% python3 -q
>>> import numpy as np
>>> np.set_printoptions(suppress=True, linewidth=200)
>>> def rnd(a):
...     return np.round(a, 2) + 0
... 
>>> M = np.load("data.npy")
>>> M
array([[-0.4, -0.1, -0.7, -1. , -1.2,  1.2, -0.4, -0.7,  1.9],
       [-0.2,  0.1,  1.6, -0.5,  0. ,  1.4,  0.5,  0. , -0.3],
       [-1.4,  1.2, -0.2,  1.7, -1.1,  0.5, -1.5,  0.4,  1.2],
       [ 0.5,  1.1,  0. ,  0.6,  1.3, -1.7, -0.1,  0. , -0.5],
       [ 0. , -0.3,  1.1,  0. ,  0.3,  0.4, -2.6, -0.4,  0.7],
       [ 0.8,  2.3, -1.6,  1.6, -0.5, -1.1, -1.2, -0.3, -0.7]])
>>> Uu, sv, VT = np.linalg.svd(M, full_matrices=False)
>>> rnd(Uu.T @ Uu)
array([[1., 0., 0., 0., 0., 0.],
       [0., 1., 0., 0., 0., 0.],
       [0., 0., 1., 0., 0., 0.],
       [0., 0., 0., 1., 0., 0.],
       [0., 0., 0., 0., 1., 0.],
       [0., 0., 0., 0., 0., 1.]])
>>> rnd(VT @ VT.T)
array([[1., 0., 0., 0., 0., 0.],
       [0., 1., 0., 0., 0., 0.],
       [0., 0., 1., 0., 0., 0.],
       [0., 0., 0., 1., 0., 0.],
       [0., 0., 0., 0., 1., 0.],
       [0., 0., 0., 0., 0., 1.]])
>>> rnd(sv / sv[0])
array([1.  , 0.89, 0.59, 0.44, 0.32, 0.23])
>>> rnd(Uu.T @ M @ VT.T)
array([[4.73, 0.  , 0.  , 0.  , 0.  , 0.  ],
       [0.  , 4.23, 0.  , 0.  , 0.  , 0.  ],
       [0.  , 0.  , 2.79, 0.  , 0.  , 0.  ],
       [0.  , 0.  , 0.  , 2.09, 0.  , 0.  ],
       [0.  , 0.  , 0.  , 0.  , 1.49, 0.  ],
       [0.  , 0.  , 0.  , 0.  , 0.  , 1.07]])
>>> Uu.shape, sv.shape, VT.shape
((6, 6), (6,), (6, 9))
>>> (sv > 1e-8).sum()
np.int64(6)
>>> def softmax(z):
...     e = np.exp(z - z.max(axis=-1, keepdims=True))
...     return e / e.sum(axis=-1, keepdims=True)
... 
>>> rnd(softmax(M[1]))
array([0.05, 0.07, 0.31, 0.04, 0.06, 0.25, 0.1 , 0.06, 0.05])
>>> rnd(softmax(M[1] + -2))
array([0.05, 0.07, 0.31, 0.04, 0.06, 0.25, 0.1 , 0.06, 0.05])
>>> scores = M @ M.T / np.sqrt(9)
>>> rnd(softmax(scores)[1] @ M)
array([-0.23,  0.19,  0.99, -0.24, -0.13,  0.98, -0.25, -0.12,  0.2 ])
>>> rnd(softmax(scores))
array([[0.73, 0.04, 0.12, 0.01, 0.08, 0.02],
       [0.12, 0.6 , 0.07, 0.05, 0.14, 0.02],
       [0.05, 0.01, 0.77, 0.01, 0.06, 0.1 ],
       [0.01, 0.02, 0.04, 0.52, 0.04, 0.36],
       [0.07, 0.05, 0.13, 0.03, 0.7 , 0.03],
       [0.  , 0.  , 0.04, 0.05, 0.01, 0.9 ]])
>>> rnd(softmax(scores + np.triu(np.full(scores.shape, -np.inf), 1)))
array([[1.  , 0.  , 0.  , 0.  , 0.  , 0.  ],
       [0.17, 0.83, 0.  , 0.  , 0.  , 0.  ],
       [0.06, 0.01, 0.93, 0.  , 0.  , 0.  ],
       [0.02, 0.04, 0.07, 0.88, 0.  , 0.  ],
       [0.07, 0.05, 0.13, 0.03, 0.72, 0.  ],
       [0.  , 0.  , 0.04, 0.05, 0.01, 0.9 ]])
>>> A = np.load("arr.npy")
>>> A
array([[-1. , -0.1,  0.3,  0.2],
       [ 0.6,  0.8, -0.7,  0.6],
       [-0.1,  0.4,  1.7,  0.5],
       [-0.1,  1.1,  0.2,  1.2],
       [-0.9, -0.6, -1.6,  0.4],
       [-0.3,  0.9, -0.9, -1.7],
       [ 0.2,  0.1, -0.6, -0.8],
       [-8. , -1.5, -1. , -4.5],
       [ 0.9, -1.5, -1.4, -1.5],
       [-0.6,  0.2, -1.5,  0. ]])
>>> Uu, sv, VT = np.linalg.svd(A, full_matrices=False)
>>> rnd(np.abs(VT[0]))
array([0.84, 0.17, 0.15, 0.5 ])
>>> np.allclose(Uu * sv @ VT, A)
True
>>> rnd(np.cumsum(sv ** 2) / np.sum(sv ** 2))
array([0.79, 0.91, 0.96, 1.  ])
>>> rnd(sv / sv[0])
array([1.  , 0.39, 0.26, 0.21])
>>> rnd(Uu.T @ A @ VT.T)
array([[9.59, 0.  , 0.  , 0.  ],
       [0.  , 3.69, 0.  , 0.  ],
       [0.  , 0.  , 2.5 , 0.  ],
       [0.  , 0.  , 0.  , 2.02]])
>>> rnd(Uu.T @ Uu)
array([[1., 0., 0., 0.],
       [0., 1., 0., 0.],
       [0., 0., 1., 0.],
       [0., 0., 0., 1.]])
>>> rnd(sv)
array([9.59, 3.69, 2.5 , 2.02])
>>> (sv > 1e-8).sum()
np.int64(4)
